In [1]: import numpy as np

In [2]: import numpy.linalg as la

In [3]: np.set_printoptions(suppress=True, linewidth=120)

In [4]: K = np.loadtxt("data.csv", delimiter=",")

In [5]: K.round(3)
Out[5]: 
array([[ 1.157, -0.823, -0.673,  0.348,  0.697,  0.961],
       [ 0.913,  1.343,  0.588,  0.901,  0.42 , -0.168],
       [ 0.487,  0.417,  0.753, -1.569,  0.205,  0.719],
       [-0.487, -0.547,  1.339,  0.763, -0.303,  0.998],
       [-0.852,  1.011, -0.875,  0.142,  0.024,  1.21 ],
       [-0.792, -0.149,  0.276, -0.04 ,  1.79 , -0.265]])

In [6]: rng = np.random.default_rng(9555)

In [7]: idx = rng.permutation(6)

In [8]: idx
Out[8]: array([4, 5, 3, 1, 2, 0])

In [9]: M2 = K[idx][:, idx]

In [10]: np.allclose(M2, K)
Out[10]: False

In [11]: np.round(np.diag(M2), 3)
Out[11]: array([ 0.024, -0.265,  0.763,  1.343,  0.753,  1.157])

In [12]: round(np.trace(M2), 3)
Out[12]: np.float64(3.776)

In [13]: f = np.array([0, 2, -2])

In [14]: np.round(np.polyval(f, K[3]), 3)
Out[14]: array([-2.974, -3.094,  0.678, -0.474, -2.606, -0.003])

In [15]: np.round(np.cross(K[3, :3], K[0, :3]), 3)
Out[15]: array([1.471, 1.221, 1.034])

In [16]: t3 = np.stack([K, 5 * K, K[::-1]])

In [17]: la.matrix_rank(t3)
Out[17]: array([6, 6, 6])

In [18]: np.round(la.norm(t3, axis=(1, 2)), 3)
Out[18]: array([ 4.899, 24.495,  4.899])

In [19]: np.round(la.det(t3), 3)
Out[19]: array([     -64., -1000000.,       64.])

In [20]: feats = np.load("x.npy")

In [21]: feats
Out[21]: 
array([[ 19,   2, -17,  12, -14,  11],
       [  2,  26,   4,  -4,   7,  -1],
       [-17,   4,  20, -14,  17,  -8],
       [ 12,  -4, -14,  12, -12,   8],
       [-14,   7,  17, -12,  15,  -7],
       [ 11,  -1,  -8,   8,  -7,  10]])

In [22]: evals, V = la.eigh(feats)

In [23]: x0 = np.array([-1, -2, 2, -1, -2, 2])

In [24]: x0 @ feats @ x0
Out[24]: np.int64(163)

In [25]: np.round(V * np.maximum(evals, 0) @ V.T, 3)
Out[25]: 
array([[ 19.,   2., -17.,  12., -14.,  11.],
       [  2.,  26.,   4.,  -4.,   7.,  -1.],
       [-17.,   4.,  20., -14.,  17.,  -8.],
       [ 12.,  -4., -14.,  12., -12.,   8.],
       [-14.,   7.,  17., -12.,  15.,  -7.],
       [ 11.,  -1.,  -8.,   8.,  -7.,  10.]])

In [26]: (np.sign(V[:, -1].round(6)) == np.sign(V[0, -1].round(6))).astype(int)
Out[26]: array([1, 0, 0, 1, 0, 1])

In [27]: np.round(V * np.abs(evals) @ V.T, 3)
Out[27]: 
array([[ 19.,   2., -17.,  12., -14.,  11.],
       [  2.,  26.,   4.,  -4.,   7.,  -1.],
       [-17.,   4.,  20., -14.,  17.,  -8.],
       [ 12.,  -4., -14.,  12., -12.,   8.],
       [-14.,   7.,  17., -12.,  15.,  -7.],
       [ 11.,  -1.,  -8.,   8.,  -7.,  10.]])

In [28]: th = np.radians(72)

In [29]: R = np.eye(6)

In [30]: R[2, 2] = R[5, 5] = np.cos(th)

In [31]: R[2, 5], R[5, 2] = -np.sin(th), np.sin(th)

In [32]: R.round(3)
Out[32]: 
array([[ 1.   ,  0.   ,  0.   ,  0.   ,  0.   ,  0.   ],
       [ 0.   ,  1.   ,  0.   ,  0.   ,  0.   ,  0.   ],
       [ 0.   ,  0.   ,  0.309,  0.   ,  0.   , -0.951],
       [ 0.   ,  0.   ,  0.   ,  1.   ,  0.   ,  0.   ],
       [ 0.   ,  0.   ,  0.   ,  0.   ,  1.   ,  0.   ],
       [ 0.   ,  0.   ,  0.951,  0.   ,  0.   ,  0.309]])

In [33]: M2 = feats @ R.T

In [34]: np.round(np.abs(M2 - feats).max(axis=0), 3)
Out[34]: array([ 0.   ,  0.   ,  6.211,  0.   ,  0.   , 24.549])

In [35]: np.allclose(feats @ feats.T, M2 @ M2.T)
Out[35]: True
